$ ipython --no-banner

In [1]: import numpy as np

In [2]: from numpy import linalg as LA

In [3]: np.set_printoptions(precision=2, suppress=True, linewidth=160)

In [4]: tidy = lambda a: np.round(a, 2) + 0

In [5]: W0, _ = LA.qr(np.array([[-0.1, 1.0, -0.9], [-0.2, 0.3, -1.8], [0.0, -0.5, -0.1]]))

In [6]: tidy(W0)
Out[6]: 
array([[-0.45,  0.75,  0.49],
       [-0.89, -0.37, -0.25],
       [ 0.  , -0.55,  0.84]])

In [7]: f = np.array([1, 1, 3])

In [8]: Y = W0 + np.outer(f, np.eye(3)[0])

In [9]: tidy(LA.det(Y) / LA.det(W0)), tidy(1 + LA.solve(W0, f)[0])
Out[9]: (np.float64(-0.34), np.float64(-0.34))

In [10]: mat = np.load("case0.npy")

In [11]: print(tidy(mat))
[[-0.37 -2.39 -1.78]
 [ 2.95 -0.52  0.08]
 [-0.37 -1.74  2.41]]

In [12]: t3 = np.stack([mat, 4 * mat, mat[::-1]])

In [13]: t3.shape
Out[13]: (3, 3, 3)

In [14]: LA.matrix_rank(t3.reshape(3, -1))
Out[14]: np.int64(2)

In [15]: tidy(np.einsum("bij,cij->bc", t3, t3))
Out[15]: 
array([[ 27., 108.,   9.],
       [108., 432.,  36.],
       [  9.,  36.,  27.]])

In [16]: tidy(np.abs(LA.eigvals(mat)).max())
Out[16]: np.float64(3.0)

In [17]: print(np.allclose(mat, mat.T))
False

In [18]: print(tidy(mat @ mat))
[[-6.26  5.22 -3.83]
 [-2.65 -6.92 -5.11]
 [-5.91 -2.43  6.34]]

In [19]: tidy((mat - mat.T) / 2)
Out[19]: 
array([[ 0.  , -2.67, -0.71],
       [ 2.67,  0.  ,  0.91],
       [ 0.71, -0.91,  0.  ]])

In [20]: tidy((mat + mat.T) / 2)
Out[20]: 
array([[-0.37,  0.28, -1.07],
       [ 0.28, -0.52, -0.83],
       [-1.07, -0.83,  2.41]])

In [21]: tidy(LA.matrix_power(mat, 2))
Out[21]: 
array([[-6.26,  5.22, -3.83],
       [-2.65, -6.92, -5.11],
       [-5.91, -2.43,  6.34]])

In [22]: Y = np.array([[1, 0, 0], [0, 2, 2], [3, 1, 2]])

In [23]: F = np.triu(Y)

In [24]: F
Out[24]: 
array([[1, 0, 0],
       [0, 2, 2],
       [0, 0, 2]])

In [25]: print(np.einsum("ii->", F))
5

In [26]: print(tidy(LA.eigvals(F)))
[1. 2. 2.]

In [27]: tidy(LA.det(2 * F)), tidy(LA.det(F))
Out[27]: (np.float64(32.0), np.float64(4.0))

In [28]: tidy(LA.eigvals(F).sum().real)
Out[28]: np.float64(5.0)

In [29]: np.einsum("ij,ji->", F, F)
Out[29]: np.int64(9)

In [30]: arr = np.array([[-2, -1, 0, 1, 2, 3],
    ...:     [4, 5, 6, 7, 8, 9],
    ...:     [10, 11, 12, 13, 14, 15],
    ...:     [16, 17, 18, 19, 20, 21],
    ...:     [22, 23, 24, 25, 26, 27],
    ...:     [28, 29, 30, 31, 32, 33]])

In [31]: # rank 2

In [32]: left, sigma, Vt = LA.svd(arr)

In [33]: vecs = Vt[:(sigma > 1e-8).sum()]

In [34]: rng = np.random.default_rng(72232)

In [35]: x = arr[4] + 3 * arr[1] + rng.integers(2) * np.eye(6)[0]

In [36]: x
Out[36]: array([34., 38., 42., 46., 50., 54.])

In [37]: tidy(vecs.T @ vecs)
Out[37]: 
array([[ 0.52,  0.38,  0.24,  0.1 , -0.05, -0.19],
       [ 0.38,  0.3 ,  0.21,  0.12,  0.04, -0.05],
       [ 0.24,  0.21,  0.18,  0.15,  0.12,  0.1 ],
       [ 0.1 ,  0.12,  0.15,  0.18,  0.21,  0.24],
       [-0.05,  0.04,  0.12,  0.21,  0.3 ,  0.38],
       [-0.19, -0.05,  0.1 ,  0.24,  0.38,  0.52]])

In [38]: print(tidy(LA.norm(x - vecs.T @ vecs @ x)))
0.0
